% python3 -q
>>> import numpy as np
>>> np.set_printoptions(precision=3, suppress=True, linewidth=200, legacy="1.25")
>>> W0 = np.load("dump.npy")
>>> W0
array([[ 0.1, -0.5,  0.4,  0.6, -0.4,  0. , -0.8, -0.1,  0.6, -2. ],
       [ 0.5,  0.9,  0.8,  0.2,  0.6, -0.8,  0. , -0.1, -1.6, -2.1],
       [-0.6,  0.1, -1.2,  0.5, -0.6,  1.4, -1.3,  0.9,  1.9, -0.3],
       [ 1. ,  1.1, -0.4, -0.4,  1.4, -1.2, -1.1,  0. , -0.6, -0.3],
       [-1.4, -0.5,  0.3, -0.9, -0.8,  2.1,  0.1, -0.3, -1.1, -0.5],
       [-0.3,  0.8,  0.4, -1.6, -1. ,  0.3, -0.1,  0.8, -0.4, -0.6],
       [-0.7,  1.4, -1.6, -2.8, -1. ,  0.7,  0.6, -1.1,  1.5, -0.5],
       [-0.2,  0. , -1.4, -0.7,  1.5,  0.8,  0.3, -1.2,  0.1,  0. ],
       [ 0.5,  2. , -0.2, -2.3,  1.6, -1.3, -1.9, -0.3,  0.3,  1.2]])
>>> np.linalg.matrix_rank(W0)
9
>>> np.diff(W0, axis=0)
array([[ 0.4,  1.4,  0.4, -0.4,  1. , -0.8,  0.8,  0. , -2.2, -0.1],
       [-1.1, -0.8, -2. ,  0.3, -1.2,  2.2, -1.3,  1. ,  3.5,  1.8],
       [ 1.6,  1. ,  0.8, -0.9,  2. , -2.6,  0.2, -0.9, -2.5,  0. ],
       [-2.4, -1.6,  0.7, -0.5, -2.2,  3.3,  1.2, -0.3, -0.5, -0.2],
       [ 1.1,  1.3,  0.1, -0.7, -0.2, -1.8, -0.2,  1.1,  0.7, -0.1],
       [-0.4,  0.6, -2. , -1.2,  0. ,  0.4,  0.7, -1.9,  1.9,  0.1],
       [ 0.5, -1.4,  0.2,  2.1,  2.5,  0.1, -0.3, -0.1, -1.4,  0.5],
       [ 0.7,  2. ,  1.2, -1.6,  0.1, -2.1, -2.2,  0.9,  0.2,  1.2]])
>>> W0[:, 10]
Traceback (most recent call last):
  File "<python-input-6>", line 1, in <module>
    W0[:, 10]
    ~~^^^^^^^
IndexError: index 10 is out of bounds for axis 1 with size 10
>>> np.count_nonzero(W0)
85
>>> W0.mean(axis=0)
array([-0.122,  0.589, -0.322, -0.822,  0.144,  0.222, -0.467, -0.156,  0.078, -0.567])
>>> round(float(np.linalg.norm(W0)), 3)
9.678
>>> np.linalg.svd(W0, compute_uv=False)
array([5.446, 5.102, 3.711, 3.178, 2.694, 2.232, 1.199, 0.529, 0.387])
>>> r0, g = W0[8], W0[0]
>>> r0 @ r0
19.06
>>> p = (r0 @ g) / (r0 @ r0) * r0
>>> p
array([-0.098, -0.39 ,  0.039,  0.449, -0.312,  0.254,  0.371,  0.059, -0.059, -0.234])
>>> np.round((g - p) @ r0, 3)
-0.0
>>> M = np.load("mat.npy")
>>> M
array([[ 2,  5,  2,  5,  2,  5],
       [-4,  2, -4,  2, -4,  2],
       [ 3, -3,  3, -3,  3, -3],
       [ 2,  5,  2,  5,  2,  5],
       [-4,  2, -4,  2, -4,  2],
       [ 3, -3,  3, -3,  3, -3]])
>>> (M + M.T) / 2
array([[ 2. ,  0.5,  2.5,  3.5, -1. ,  4. ],
       [ 0.5,  2. , -3.5,  3.5, -1. , -0.5],
       [ 2.5, -3.5,  3. , -0.5, -0.5,  0. ],
       [ 3.5,  3.5, -0.5,  5. ,  2. ,  1. ],
       [-1. , -1. , -0.5,  2. , -4. ,  2.5],
       [ 4. , -0.5,  0. ,  1. ,  2.5, -3. ]])
>>> round(float(np.abs(np.linalg.eigvals(M)).max()), 3)
5.0
>>> t3 = np.stack([M, 3 * M, M[::-1]])
>>> np.linalg.matrix_rank(t3)
array([2, 2, 2])
>>> t3.sum(axis=0)
array([[ 11,  17,  11,  17,  11,  17],
       [-20,  10, -20,  10, -20,  10],
       [ 14,  -7,  14,  -7,  14,  -7],
       [ 11,  17,  11,  17,  11,  17],
       [-20,  10, -20,  10, -20,  10],
       [ 14,  -7,  14,  -7,  14,  -7]])
>>> np.linalg.lstsq(M[:-1].T, M[-1])[2]
2
>>> round(float(np.trace(np.linalg.pinv(M) @ M)), 3)
2.0
>>> np.abs(np.diag(np.linalg.qr(M)[1])) > 1e-9
array([ True,  True, False, False, False, False])
>>> rk = np.linalg.matrix_rank(M)
>>> rk
2
>>> null = np.linalg.svd(M)[2][rk:].T
>>> [int(np.linalg.matrix_rank(M[:, :j + 1])) for j in range(6)]
[1, 2, 2, 2, 2, 2]
>>> np.round(M @ null, 3) + 0
array([[0., 0., 0., 0.],
       [0., 0., 0., 0.],
       [0., 0., 0., 0.],
       [0., 0., 0., 0.],
       [0., 0., 0., 0.],
       [0., 0., 0., 0.]])
>>> left, sv, Vt = np.linalg.svd(M)
>>> V = Vt[:(sv > 1e-8).sum()]
>>> rng = np.random.default_rng(2617)
>>> x0 = M[3] + 2 * M[0] + rng.integers(2) * np.eye(6)[5]
>>> x0
array([ 6., 15.,  6., 15.,  6., 16.])
>>> np.round(V.T @ V, 3) + 0
array([[0.333, 0.   , 0.333, 0.   , 0.333, 0.   ],
       [0.   , 0.333, 0.   , 0.333, 0.   , 0.333],
       [0.333, 0.   , 0.333, 0.   , 0.333, 0.   ],
       [0.   , 0.333, 0.   , 0.333, 0.   , 0.333],
       [0.333, 0.   , 0.333, 0.   , 0.333, 0.   ],
       [0.   , 0.333, 0.   , 0.333, 0.   , 0.333]])
>>> np.round(np.linalg.norm(x0 - V.T @ V @ x0), 3)
0.816
>>> K = np.load("w.npy")
>>> K
array([[10,  4,  8,  4, 12, 11,  7,  3,  0],
       [ 4,  3,  6,  3,  8,  6,  3,  3,  0],
       [ 8,  6, 12,  6, 16, 12,  6,  6,  0],
       [ 4,  3,  6,  3,  8,  6,  3,  3,  0],
       [12,  8, 16,  8, 22, 17,  9,  7,  0],
       [11,  6, 12,  6, 17, 14,  8,  5,  0],
       [ 7,  3,  6,  3,  9,  8,  5,  2,  0],
       [ 3,  3,  6,  3,  7,  5,  2,  5,  0],
       [ 0,  0,  0,  0,  0,  0,  0,  0,  0]])
>>> K @ K
array([[ 519,  304,  608,  304,  847,  683,  379,  270,    0],
       [ 304,  188,  376,  188,  518,  411,  223,  173,    0],
       [ 608,  376,  752,  376, 1036,  822,  446,  346,    0],
       [ 304,  188,  376,  188,  518,  411,  223,  173,    0],
       [ 847,  518, 1036,  518, 1431, 1139,  621,  472,    0],
       [ 683,  411,  822,  411, 1139,  911,  500,  371,    0],
       [ 379,  223,  446,  223,  621,  500,  277,  198,    0],
       [ 270,  173,  346,  173,  472,  371,  198,  166,    0],
       [   0,    0,    0,    0,    0,    0,    0,    0,    0]])
>>> round(np.linalg.det(K), 3)
0.0
>>> np.round(np.sort(np.linalg.eigvals(K).real), 3) + 0
array([ 0.   ,  0.   ,  0.   ,  0.   ,  0.   ,  0.   ,  1.738,  5.981, 66.281])
>>> (K != 0).astype(int)
array([[1, 1, 1, 1, 1, 1, 1, 1, 0],
       [1, 1, 1, 1, 1, 1, 1, 1, 0],
       [1, 1, 1, 1, 1, 1, 1, 1, 0],
       [1, 1, 1, 1, 1, 1, 1, 1, 0],
       [1, 1, 1, 1, 1, 1, 1, 1, 0],
       [1, 1, 1, 1, 1, 1, 1, 1, 0],
       [1, 1, 1, 1, 1, 1, 1, 1, 0],
       [1, 1, 1, 1, 1, 1, 1, 1, 0],
       [0, 0, 0, 0, 0, 0, 0, 0, 0]])
>>> (np.linalg.matrix_power((K != 0) + (K.T != 0) + np.eye(9), 9) > 0).astype(int)
array([[1, 1, 1, 1, 1, 1, 1, 1, 0],
       [1, 1, 1, 1, 1, 1, 1, 1, 0],
       [1, 1, 1, 1, 1, 1, 1, 1, 0],
       [1, 1, 1, 1, 1, 1, 1, 1, 0],
       [1, 1, 1, 1, 1, 1, 1, 1, 0],
       [1, 1, 1, 1, 1, 1, 1, 1, 0],
       [1, 1, 1, 1, 1, 1, 1, 1, 0],
       [1, 1, 1, 1, 1, 1, 1, 1, 0],
       [0, 0, 0, 0, 0, 0, 0, 0, 1]])
>>> round(float(np.linalg.norm(K, 2) / np.linalg.norm(K)), 3)
0.996
>>> np.argsort(-np.linalg.norm(K, axis=0).round(6), kind="stable")[:3]
array([4, 5, 2])
>>> round(float(np.trace(np.linalg.pinv(K) @ K)), 3)
3.0
>>> np.unique(K.round(6), axis=0).shape
(8, 9)
>>> K @ np.linalg.pinv(K) @ K
array([[10.,  4.,  8.,  4., 12., 11.,  7.,  3.,  0.],
       [ 4.,  3.,  6.,  3.,  8.,  6.,  3.,  3.,  0.],
       [ 8.,  6., 12.,  6., 16., 12.,  6.,  6.,  0.],
       [ 4.,  3.,  6.,  3.,  8.,  6.,  3.,  3.,  0.],
       [12.,  8., 16.,  8., 22., 17.,  9.,  7.,  0.],
       [11.,  6., 12.,  6., 17., 14.,  8.,  5.,  0.],
       [ 7.,  3.,  6.,  3.,  9.,  8.,  5.,  2.,  0.],
       [ 3.,  3.,  6.,  3.,  7.,  5.,  2.,  5.,  0.],
       [ 0.,  0.,  0.,  0.,  0.,  0.,  0.,  0.,  0.]])
>>> np.linalg.lstsq(K[:-1].T, K[-1])[2]
3
>>> left, sv, Vt = np.linalg.svd(K)
>>> sv.round(3) + 0
array([66.281,  5.981,  1.738,  0.   ,  0.   ,  0.   ,  0.   ,  0.   ,  0.   ])
>>> B = left[:, :3] @ np.diag(sv[:3]) @ Vt[:3]
>>> np.linalg.matrix_rank(K, rtol=0.05)
2
>>> round(float(np.linalg.norm(K - B, 2)), 3), round(float(sv[3]), 3)
(0.0, 0.0)
>>> vals, V = np.linalg.eigh(K)
>>> x0 = np.array([1, -3, -1, -2, 2, 1, -3, -2, 3])
>>> (np.sign(V[:, -1].round(6)) == np.sign(V[0, -1].round(6))).astype(int)
array([1, 1, 1, 1, 1, 1, 1, 1, 0])
>>> V * np.maximum(vals, 0) @ V.T
array([[10.,  4.,  8.,  4., 12., 11.,  7.,  3.,  0.],
       [ 4.,  3.,  6.,  3.,  8.,  6.,  3.,  3.,  0.],
       [ 8.,  6., 12.,  6., 16., 12.,  6.,  6.,  0.],
       [ 4.,  3.,  6.,  3.,  8.,  6.,  3.,  3.,  0.],
       [12.,  8., 16.,  8., 22., 17.,  9.,  7.,  0.],
       [11.,  6., 12.,  6., 17., 14.,  8.,  5.,  0.],
       [ 7.,  3.,  6.,  3.,  9.,  8.,  5.,  2.,  0.],
       [ 3.,  3.,  6.,  3.,  7.,  5.,  2.,  5.,  0.],
       [ 0.,  0.,  0.,  0.,  0.,  0.,  0.,  0.,  0.]])
>>> x0 @ K @ x0
46
>>> np.round(x0 @ K @ x0 / (x0 @ x0), 3), round(float(vals[0]), 3), round(vals[-1], 3)
(1.095, -0.0, 66.281)
>>> X = np.loadtxt("sample1.csv", delimiter=",")
>>> X
array([[1.   , 0.7  , 0.49 , 0.343, 0.24 ],
       [0.7  , 1.   , 0.7  , 0.49 , 0.343],
       [0.49 , 0.7  , 1.   , 0.7  , 0.49 ],
       [0.343, 0.49 , 0.7  , 1.   , 0.7  ],
       [0.24 , 0.343, 0.49 , 0.7  , 1.   ]])
>>> vals, V = np.linalg.eig(X)
>>> round(np.prod(vals), 3)
0.068
>>> np.round(X @ V[:, 0] - vals[0] * V[:, 0], 3) + 0
array([0., 0., 0., 0., 0.])
>>> np.sort(np.linalg.eigvals(np.linalg.inv(X)))
array([0.322, 0.987, 2.305, 3.895, 5.178])
>>> cov = W0.T @ W0
>>> np.diag(cov)
array([ 4.45,  9.13,  7.21, 17.8 , 10.29, 11.36,  7.62,  4.3 , 10.61, 10.89])
>>> np.round(np.linalg.eigvalsh(cov)[::-1], 3) + 0
array([29.656, 26.03 , 13.77 , 10.099,  7.258,  4.98 ,  1.438,  0.28 ,  0.15 ,  0.   ])
>>> np.trace(cov), (W0 ** 2).sum()
(93.66, 93.66)
>>> np.linalg.svd(W0, compute_uv=False) ** 2
array([29.656, 26.03 , 13.77 , 10.099,  7.258,  4.98 ,  1.438,  0.28 ,  0.15 ])
>>> proj = np.triu(np.array([[2, 5, 4, 3, 1],
...     [2, 2, 4, 3, 0],
...     [0, 4, 5, 2, 4],
...     [4, 1, 3, 2, 1],
...     [3, 0, 4, 1, 1]]), 1) + np.eye(5)
>>> B = proj @ X @ np.linalg.inv(proj)
>>> np.poly(B)
array([ 1.   , -5.   ,  7.027, -3.808,  0.858, -0.068])
>>> round(np.linalg.det(B), 3)
0.068
>>> round(np.trace(B), 3), np.trace(X)
(5.0, 5.0)
>>> J = np.load("run2.npy")
>>> J
array([[  0.366,   3.443,   7.079,  -3.13 ,   3.314,  -0.944,  -4.93 ,  -7.676,   1.687,   7.018,  11.925,  -4.178],
       [ -0.701,   3.752,  -0.5  ,   2.315,   0.654,  -6.127,   2.684,  -1.714,  -8.375,   2.885,   9.276,  -3.883],
       [ -2.17 ,   8.598,   0.263,  -0.08 ,   2.626,  -3.084,   1.778,   0.972,  -6.428,   1.368,  -0.475,  11.105],
       [  1.477,  -8.846,  -1.403,  -0.016,  -4.609,  -9.549,  -4.47 ,   5.99 ,   3.854,   1.431,  -4.277,  -5.199],
       [ -3.708,   3.447,   0.93 ,  -4.919,  -4.575,  -9.103,   4.251,  -0.907,  -5.065,   8.276,  -9.269,  -2.516],
       [ -1.872,   5.394,  -0.368,   7.918,   3.437,  -1.95 ,   1.979,  10.824,   9.385,   1.784,  -4.757,  -1.802],
       [  0.936,   6.317,   4.617,  -0.159,   8.399, -12.287, -10.026,  -1.112,   8.041, -17.551,  -8.476,   5.097],
       [ -0.22 ,   3.024,  -0.346,  -1.759,   3.297,  -6.294,   3.648,   3.899,  -2.805,  -6.554,  -7.209,   8.409],
       [  0.26 ,   1.508,  -0.03 ,  -1.751,  -2.467,   3.326,   4.057,  -0.873,   8.701,  11.08 ,  -0.312,   6.067],
       [  0.269, -11.45 ,   2.916,  -8.703,  -4.368, -12.852,   2.515,   3.167,   3.501,  -2.396,  -7.517,   0.764],
       [ -3.337,   9.896,  -1.111,   1.709,  -8.329,   7.168,   1.121,  -1.977,   1.168,   1.277,  -8.318,  -4.289],
       [ -1.615,   2.434,  -4.448,  -0.407,   3.   ,   2.275,   7.605,   2.915, -10.515,   1.465,  -0.816,   0.193],
       [ -1.132,  -5.271,  -4.734,  19.517,  -3.563,  -3.782,  -2.517,   7.507,  -7.902,  -0.463,   7.182,   4.333],
       [  2.622,  -2.393,  -3.129,  -5.044,   0.765,  -4.618,   0.399,  -0.106,   3.656,  -6.599,  -3.815,   4.502],
       [ -1.943,  -0.942,  -4.234,   8.228,   5.414,   3.612,   2.328,   5.241,  -1.553,  20.971,   0.535,  -8.461],
       [ -3.102,   1.875,  -1.129,   0.72 ,   3.56 ,  -5.034,  -3.069,   0.136,   0.807,  -2.247, -11.689,   3.339],
       [ -3.4  ,   2.716,   4.817,  -1.582,   0.114,  -1.886,  -0.923,   4.68 ,   1.348, -15.843,  -0.662, -13.378],
       [  1.612,  -6.382,   2.601,  -3.983,   1.306,  -3.166,   4.124,  -4.225,   4.179,   2.544,  10.975,   5.025]])
>>> r0, g = J[16], J[8]
>>> np.round(r0 @ r0, 3)
503.194
>>> np.round(r0 @ g, 3)
-253.316
>>> p = (r0 @ g) / (r0 @ r0) * r0
>>> round(float(np.linalg.norm(r0 + g) ** 2 + np.linalg.norm(r0 - g) ** 2), 3)
1556.704
>>> np.linalg.matrix_rank(np.outer(r0, g))
1
>>> g - p
array([-1.452,  2.875,  2.395, -2.547, -2.41 ,  2.377,  3.592,  1.483,  9.38 ,  3.104, -0.645, -0.668])
>>> lab = rng.permutation(12)
>>> B = J[:, lab] * rng.choice([-1, 1], 12)
>>> B
array([[  0.944,   1.687,  -4.93 ,   0.366,  -4.178,  11.925,   3.13 ,   7.079,   7.018,  -7.676,   3.443,   3.314],
       [  6.127,  -8.375,   2.684,  -0.701,  -3.883,   9.276,  -2.315,  -0.5  ,   2.885,  -1.714,   3.752,   0.654],
       [  3.084,  -6.428,   1.778,  -2.17 ,  11.105,  -0.475,   0.08 ,   0.263,   1.368,   0.972,   8.598,   2.626],
       [  9.549,   3.854,  -4.47 ,   1.477,  -5.199,  -4.277,   0.016,  -1.403,   1.431,   5.99 ,  -8.846,  -4.609],
       [  9.103,  -5.065,   4.251,  -3.708,  -2.516,  -9.269,   4.919,   0.93 ,   8.276,  -0.907,   3.447,  -4.575],
       [  1.95 ,   9.385,   1.979,  -1.872,  -1.802,  -4.757,  -7.918,  -0.368,   1.784,  10.824,   5.394,   3.437],
       [ 12.287,   8.041, -10.026,   0.936,   5.097,  -8.476,   0.159,   4.617, -17.551,  -1.112,   6.317,   8.399],
       [  6.294,  -2.805,   3.648,  -0.22 ,   8.409,  -7.209,   1.759,  -0.346,  -6.554,   3.899,   3.024,   3.297],
       [ -3.326,   8.701,   4.057,   0.26 ,   6.067,  -0.312,   1.751,  -0.03 ,  11.08 ,  -0.873,   1.508,  -2.467],
       [ 12.852,   3.501,   2.515,   0.269,   0.764,  -7.517,   8.703,   2.916,  -2.396,   3.167, -11.45 ,  -4.368],
       [ -7.168,   1.168,   1.121,  -3.337,  -4.289,  -8.318,  -1.709,  -1.111,   1.277,  -1.977,   9.896,  -8.329],
       [ -2.275, -10.515,   7.605,  -1.615,   0.193,  -0.816,   0.407,  -4.448,   1.465,   2.915,   2.434,   3.   ],
       [  3.782,  -7.902,  -2.517,  -1.132,   4.333,   7.182, -19.517,  -4.734,  -0.463,   7.507,  -5.271,  -3.563],
       [  4.618,   3.656,   0.399,   2.622,   4.502,  -3.815,   5.044,  -3.129,  -6.599,  -0.106,  -2.393,   0.765],
       [ -3.612,  -1.553,   2.328,  -1.943,  -8.461,   0.535,  -8.228,  -4.234,  20.971,   5.241,  -0.942,   5.414],
       [  5.034,   0.807,  -3.069,  -3.102,   3.339, -11.689,  -0.72 ,  -1.129,  -2.247,   0.136,   1.875,   3.56 ],
       [  1.886,   1.348,  -0.923,  -3.4  , -13.378,  -0.662,   1.582,   4.817, -15.843,   4.68 ,   2.716,   0.114],
       [  3.166,   4.179,   4.124,   1.612,   5.025,  10.975,   3.983,   2.601,   2.544,  -4.225,  -6.382,   1.306]])
>>> left, _, Vt = np.linalg.svd(J.T @ B)
>>> np.round(left @ Vt, 3) + 0
array([[ 0.,  0.,  0.,  1.,  0.,  0.,  0.,  0.,  0.,  0.,  0.,  0.],
       [ 0.,  0.,  0.,  0.,  0.,  0.,  0.,  0.,  0.,  0.,  1.,  0.],
       [ 0.,  0.,  0.,  0.,  0.,  0.,  0.,  1.,  0.,  0.,  0.,  0.],
       [ 0.,  0.,  0.,  0.,  0.,  0., -1.,  0.,  0.,  0.,  0.,  0.],
       [ 0.,  0.,  0.,  0.,  0.,  0.,  0.,  0.,  0.,  0.,  0.,  1.],
       [-1.,  0.,  0.,  0.,  0.,  0.,  0.,  0.,  0.,  0.,  0.,  0.],
       [ 0.,  0.,  1.,  0.,  0.,  0.,  0.,  0.,  0.,  0.,  0.,  0.],
       [ 0.,  0.,  0.,  0.,  0.,  0.,  0.,  0.,  0.,  1.,  0.,  0.],
       [ 0.,  1.,  0.,  0.,  0.,  0.,  0.,  0.,  0.,  0.,  0.,  0.],
       [ 0.,  0.,  0.,  0.,  0.,  0.,  0.,  0.,  1.,  0.,  0.,  0.],
       [ 0.,  0.,  0.,  0.,  0.,  1.,  0.,  0.,  0.,  0.,  0.,  0.],
       [ 0.,  0.,  0.,  0.,  1.,  0.,  0.,  0.,  0.,  0.,  0.,  0.]])
